$ ipython --no-banner

In [1]: import numpy as np

In [2]: np.set_printoptions(suppress=True, linewidth=140)

In [3]: tidy = lambda a: np.round(a, 2) + 0

In [4]: m1 = np.loadtxt("arr.csv", delimiter=",")

In [5]: print(m1)
[[-32.  24. -32.  -8.  -8.  40. -16.  24. -40. -16.]
 [ -4.   3.  -4.  -1.  -1.   5.  -2.   3.  -5.  -2.]
 [-36.  27. -36.  -9.  -9.  45. -18.  27. -45. -18.]
 [-20.  15. -20.  -5.  -5.  25. -10.  15. -25. -10.]
 [ -4.   3.  -4.  -1.  -1.   5.  -2.   3.  -5.  -2.]
 [-12.   9. -12.  -3.  -3.  15.  -6.   9. -15.  -6.]
 [-16.  12. -16.  -4.  -4.  20.  -8.  12. -20.  -8.]
 [ -4.   3.  -4.  -1.  -1.   5.  -2.   3.  -5.  -2.]
 [-20.  15. -20.  -5.  -5.  25. -10.  15. -25. -10.]
 [ -4.   3.  -4.  -1.  -1.   5.  -2.   3.  -5.  -2.]]

In [6]: W1 = np.array([[-2, -1, 2, -1],
   ...:     [-2, -1, 2, -2],
   ...:     [1, 0, 0, 1],
   ...:     [0, 0, -1, 2],
   ...:     [-2, 2, -1, 1],
   ...:     [2, 2, 0, -1],
   ...:     [0, -2, 2, -2],
   ...:     [-1, 2, -2, -2],
   ...:     [1, 2, 0, 1],
   ...:     [1, -1, -1, -2]])

In [7]: c = np.array([2, 0, 2, 0])

In [8]: act = np.maximum(m1 @ W1 + c, 0)

In [9]: print((act > 0).astype(int))
[[1 1 0 0]
 [1 1 0 0]
 [1 1 0 0]
 [1 1 0 0]
 [1 1 0 0]
 [1 1 0 0]
 [1 1 0 0]
 [1 1 0 0]
 [1 1 0 0]
 [1 1 0 0]]

In [10]: basis = np.array([[1, 3], [0, -3], [-3, 1], [-1, 2]])

In [11]: print(W1 @ basis)
[[ -7  -3]
 [ -6  -5]
 [  0   5]
 [  1   3]
 [  0 -11]
 [  3  -2]
 [ -4   4]
 [  7 -15]
 [  0  -1]
 [  6   1]]

In [12]: print((act @ basis).round(6).argmax(axis=1))
[0 0 0 0 0 0 0 0 0 0]

In [13]: left, sig, Vh = np.linalg.svd(m1)

In [14]: V = Vh[:(sig > 1e-8).sum()]

In [15]: rng = np.random.default_rng(28)

In [16]: vec = m1[2] + -1 * m1[7] + rng.integers(2) * np.eye(10)[4]

In [17]: print(vec)
[-32.  24. -32.  -8.  -7.  40. -16.  24. -40. -16.]

In [18]: print(tidy(np.linalg.norm(vec - V.T @ V @ vec)))
1.0

In [19]: print(tidy(np.diag(V.T @ V)))
[0.15 0.08 0.15 0.01 0.01 0.23 0.04 0.08 0.23 0.04]

In [20]: T = np.stack([m1, 5 * m1, m1[::-1]])

In [21]: print((T @ m1.T).shape)
(3, 10, 10)

In [22]: print(T.shape)
(3, 10, 10)

In [23]: rank = np.linalg.matrix_rank(m1)

In [24]: print(rank)
1

In [25]: null = np.linalg.svd(m1)[2][rank:].T

In [26]: print([int(np.linalg.matrix_rank(m1[:, :j + 1])) for j in range(10)])
[1, 1, 1, 1, 1, 1, 1, 1, 1, 1]

In [27]: print([int(np.linalg.matrix_rank(m1[:i])) for i in range(1, len(m1) + 1)])
[1, 1, 1, 1, 1, 1, 1, 1, 1, 1]

In [28]: J = np.load("run10.npy")

In [29]: print(J)
[[-4.  2. -8.  6.]
 [ 2.  4.  0. -2.]
 [ 4.  4.  2. -4.]
 [ 2.  6. -4.  0.]]

In [30]: lab = rng.permutation(4)

In [31]: print(lab)
[1 3 2 0]

In [32]: other = J[lab][:, lab]

In [33]: print(np.diag(other))
[ 4.  0.  2. -4.]

In [34]: print(tidy(np.linalg.det(other)), tidy(np.linalg.det(J[lab])))
0.0 0.0

In [35]: print(tidy(np.sort(np.abs(np.linalg.eigvals(other)))))
[0. 2. 2. 2.]

In [36]: print(np.einsum("ii->", J))
2.0

In [37]: print(np.kron(np.eye(2, dtype=int), J))
[[-4.  2. -8.  6. -0.  0. -0.  0.]
 [ 2.  4.  0. -2.  0.  0.  0. -0.]
 [ 4.  4.  2. -4.  0.  0.  0. -0.]
 [ 2.  6. -4.  0.  0.  0. -0.  0.]
 [-0.  0. -0.  0. -4.  2. -8.  6.]
 [ 0.  0.  0. -0.  2.  4.  0. -2.]
 [ 0.  0.  0. -0.  4.  4.  2. -4.]
 [ 0.  0. -0.  0.  2.  6. -4.  0.]]

In [38]: print(tidy(np.poly(J)))
[ 1. -2. -4.  8.  0.]

In [39]: print(np.einsum("ij,ji->", J, J))
12.0

In [40]: print(tidy(np.linalg.det(J.T)))
0.0
